% ipython --no-banner

In [1]: import numpy as np

In [2]: from numpy import linalg as LA

In [3]: np.set_printoptions(precision=1, suppress=True, linewidth=140, sign=" ")

In [4]: u = np.array([-3, -1, 1, 1, -3, 0, 2, -3, -3]) + 0.5

In [5]: X = np.outer(u, u) / (u @ u)

In [6]: print(X.round(1) + 0)
[[ 0.2  0.  -0.1 -0.1  0.2  0.  -0.2  0.2  0.2]
 [ 0.   0.   0.   0.   0.   0.   0.   0.   0. ]
 [-0.1  0.   0.1  0.1 -0.1  0.   0.1 -0.1 -0.1]
 [-0.1  0.   0.1  0.1 -0.1  0.   0.1 -0.1 -0.1]
 [ 0.2  0.  -0.1 -0.1  0.2  0.  -0.2  0.2  0.2]
 [ 0.   0.   0.   0.   0.   0.   0.   0.   0. ]
 [-0.2  0.   0.1  0.1 -0.2  0.   0.2 -0.2 -0.2]
 [ 0.2  0.  -0.1 -0.1  0.2  0.  -0.2  0.2  0.2]
 [ 0.2  0.  -0.1 -0.1  0.2  0.  -0.2  0.2  0.2]]

In [7]: # column 3 repeats column 2

In [8]: left, sigma, Vt = LA.svd(X)

In [9]: print(np.argmax(sigma[:-1] / (sigma[1:] + 1e-6)) + 1)
1

In [10]: print(sigma.round(1) + 0)
[ 1.  0.  0.  0.  0.  0.  0.  0.  0.]

In [11]: Y = left[:, :1] @ np.diag(sigma[:1]) @ Vt[:1]

In [12]: print(round(LA.norm(X - Y) / LA.norm(X), 1))
0.0

In [13]: print(round(LA.norm(X - Y, 2), 1), round(float(sigma[1]), 1))
0.0 0.0

In [14]: print(round(float(np.abs(X - Y).max()), 1))
0.0

In [15]: print(Y.round(1) + 0)
[[ 0.2  0.  -0.1 -0.1  0.2  0.  -0.2  0.2  0.2]
 [ 0.   0.   0.   0.   0.   0.   0.   0.   0. ]
 [-0.1  0.   0.1  0.1 -0.1  0.   0.1 -0.1 -0.1]
 [-0.1  0.   0.1  0.1 -0.1  0.   0.1 -0.1 -0.1]
 [ 0.2  0.  -0.1 -0.1  0.2  0.  -0.2  0.2  0.2]
 [ 0.   0.   0.   0.   0.   0.   0.   0.   0. ]
 [-0.2  0.   0.1  0.1 -0.2  0.   0.2 -0.2 -0.2]
 [ 0.2  0.  -0.1 -0.1  0.2  0.  -0.2  0.2  0.2]
 [ 0.2  0.  -0.1 -0.1  0.2  0.  -0.2  0.2  0.2]]

In [16]: evals, V = LA.eigh(X)

In [17]: x = np.array([3, 5, -2, 2, 5, -8, -5, -2, 9])

In [18]: print((np.sign(V[:, -1].round(6)) == np.sign(V[0, -1].round(6))).astype(int))
[ 1  1  0  0  1  0  0  1  1]

In [19]: print(np.round(V * np.maximum(evals, 0) @ V.T, 1) + 0)
[[ 0.2  0.  -0.1 -0.1  0.2  0.  -0.2  0.2  0.2]
 [ 0.   0.   0.   0.   0.   0.   0.   0.   0. ]
 [-0.1  0.   0.1  0.1 -0.1  0.   0.1 -0.1 -0.1]
 [-0.1  0.   0.1  0.1 -0.1  0.   0.1 -0.1 -0.1]
 [ 0.2  0.  -0.1 -0.1  0.2  0.  -0.2  0.2  0.2]
 [ 0.   0.   0.   0.   0.   0.   0.   0.   0. ]
 [-0.2  0.   0.1  0.1 -0.2  0.   0.2 -0.2 -0.2]
 [ 0.2  0.  -0.1 -0.1  0.2  0.  -0.2  0.2  0.2]
 [ 0.2  0.  -0.1 -0.1  0.2  0.  -0.2  0.2  0.2]]

In [20]: u, g = X[6], X[8]

In [21]: print(round(u @ g, 1))
-0.2

In [22]: print(np.round(u @ u, 1))
0.2

In [23]: pr = (u @ g) / (u @ u) * u

In [24]: print(LA.matrix_rank(np.outer(u, g)))
1

In [25]: print(g - pr)
[ 0.  0.  0.  0.  0.  0.  0.  0.  0.]

In [26]: print(np.allclose(X[:-1].T @ LA.lstsq(X[:-1].T, X[-1])[0], X[-1]))
True

In [27]: print(np.round(np.trace(LA.pinv(X) @ X), 1))
1.0

In [28]: left, sigma, Vt = LA.svd(X)

In [29]: V = Vt[:(sigma > 1e-8).sum()]

In [30]: rng = np.random.default_rng(27)

In [31]: x = X[7] + 4 * X[5] + rng.integers(2) * np.eye(9)[8]

In [32]: print(x.round(1) + 0)
[ 0.  0.  0.  0.  0.  0.  0.  0.  0.]

In [33]: print(np.round(LA.norm(x - V.T @ V @ x), 1))
0.0

In [34]: print(np.round(V.T @ V, 1) + 0)
[[ 0.2  0.  -0.1 -0.1  0.2  0.  -0.2  0.2  0.2]
 [ 0.   0.   0.   0.   0.   0.   0.   0.   0. ]
 [-0.1  0.   0.1  0.1 -0.1  0.   0.1 -0.1 -0.1]
 [-0.1  0.   0.1  0.1 -0.1  0.   0.1 -0.1 -0.1]
 [ 0.2  0.  -0.1 -0.1  0.2  0.  -0.2  0.2  0.2]
 [ 0.   0.   0.   0.   0.   0.   0.   0.   0. ]
 [-0.2  0.   0.1  0.1 -0.2  0.   0.2 -0.2 -0.2]
 [ 0.2  0.  -0.1 -0.1  0.2  0.  -0.2  0.2  0.2]
 [ 0.2  0.  -0.1 -0.1  0.2  0.  -0.2  0.2  0.2]]

In [35]: print(LA.matrix_rank(np.vstack([X, x])))
1

In [36]: K = np.array([[-3, 0, 3, 0, 1, -3, 3, 0, -1, -2, -1, -3, 0],
    ...:     [3, -2, 2, 1, -1, 1, -3, -3, 2, 3, 3, 3, 3],
    ...:     [3, 2, -3, 0, -2, 3, 2, -3, -3, -1, 2, -3, -1],
    ...:     [3, -1, -3, 1, 3, -2, -2, 1, -1, 1, 3, 3, 0],
    ...:     [2, 2, 2, 2, 0, -2, 1, 3, -3, 3, 2, 0, -1],
    ...:     [-3, 2, 0, -1, 1, 1, 2, 2, -1, 0, -3, 3, 2],
    ...:     [0, 2, 2, 0, -1, 1, 1, 1, -2, -3, 2, 1, -2],
    ...:     [-3, -1, 3, 0, 3, -1, 1, -2, -2, 0, 0, -2, -2],
    ...:     [2, -3, -1, 0, -3, 3, -1, -3, -1, -3, -2, -2, -2],
    ...:     [-1, -1, 3, 2, 2, -2, -2, 3, -1, -2, 0, 3, -1],
    ...:     [-3, 0, -1, -1, -3, 1, -2, 0, 0, 0, -3, 1, 0],
    ...:     [2, 3, -1, 3, 2, -1, -2, 2, -1, -2, 0, 3, -3]])

In [37]: K[-1] = K[0] + -2 * K[1]

In [38]: print(K)
[[-3  0  3  0  1 -3  3  0 -1 -2 -1 -3  0]
 [ 3 -2  2  1 -1  1 -3 -3  2  3  3  3  3]
 [ 3  2 -3  0 -2  3  2 -3 -3 -1  2 -3 -1]
 [ 3 -1 -3  1  3 -2 -2  1 -1  1  3  3  0]
 [ 2  2  2  2  0 -2  1  3 -3  3  2  0 -1]
 [-3  2  0 -1  1  1  2  2 -1  0 -3  3  2]
 [ 0  2  2  0 -1  1  1  1 -2 -3  2  1 -2]
 [-3 -1  3  0  3 -1  1 -2 -2  0  0 -2 -2]
 [ 2 -3 -1  0 -3  3 -1 -3 -1 -3 -2 -2 -2]
 [-1 -1  3  2  2 -2 -2  3 -1 -2  0  3 -1]
 [-3  0 -1 -1 -3  1 -2  0  0  0 -3  1  0]
 [-9  4 -1 -2  3 -5  9  6 -5 -8 -7 -9 -6]]

In [39]: # looks like rank 11

In [40]: print(np.argsort(-LA.norm(K, axis=0).round(6), kind="stable")[:3])
[  0  11   6]

In [41]: print([round(float(x), 1) for x in LA.svd(K, compute_uv=False)[:3]])
[25.4, 12.2, 9.9]

In [42]: print(LA.cond(K) > 100)
True

In [43]: print(LA.matrix_rank(K, rtol=0.1))
9

In [44]: Y = K / LA.norm(K, axis=1, keepdims=True)

In [45]: gram = Y @ Y.T

In [46]: print(np.argwhere(np.triu(np.abs(gram) > 0.95, 1)))
[[  1  11]]

In [47]: print(gram.round(1) + 0)
[[ 1.  -0.6 -0.2 -0.5  0.1  0.2  0.2  0.7 -0.2  0.2 -0.1  0.8]
 [-0.6  1.  -0.1  0.3  0.  -0.4 -0.3 -0.3  0.   0.  -0.2 -1. ]
 [-0.2 -0.1  1.  -0.1  0.  -0.3  0.3 -0.1  0.5 -0.7 -0.2  0. ]
 [-0.5  0.3 -0.1  1.   0.3 -0.2 -0.1 -0.3 -0.3  0.3 -0.4 -0.4]
 [ 0.1  0.   0.   0.3  1.  -0.1  0.3  0.1 -0.5  0.3 -0.5  0. ]
 [ 0.2 -0.4 -0.3 -0.2 -0.1  1.   0.1  0.  -0.4  0.2  0.4  0.3]
 [ 0.2 -0.3  0.3 -0.1  0.3  0.1  1.   0.1  0.1  0.3 -0.1  0.3]
 [ 0.7 -0.3 -0.1 -0.3  0.1  0.   0.1  1.  -0.1  0.2 -0.2  0.5]
 [-0.2  0.   0.5 -0.3 -0.5 -0.4  0.1 -0.1  1.  -0.3  0.3  0. ]
 [ 0.2  0.  -0.7  0.3  0.3  0.2  0.3  0.2 -0.3  1.  -0.1  0.1]
 [-0.1 -0.2 -0.2 -0.4 -0.5  0.4 -0.1 -0.2  0.3 -0.1  1.   0.1]
 [ 0.8 -1.   0.  -0.4  0.   0.3  0.3  0.5  0.   0.1  0.1  1. ]]

In [48]: print((gram - 2 * np.eye(12)).round(6).argmax(axis=1))
[ 11   3   8   1   3  10   9   0   2   6   5   0]

In [49]: print(gram[4].round(1) + 0)
[ 0.1  0.   0.   0.3  1.  -0.1  0.3  0.1 -0.5  0.3 -0.5  0. ]
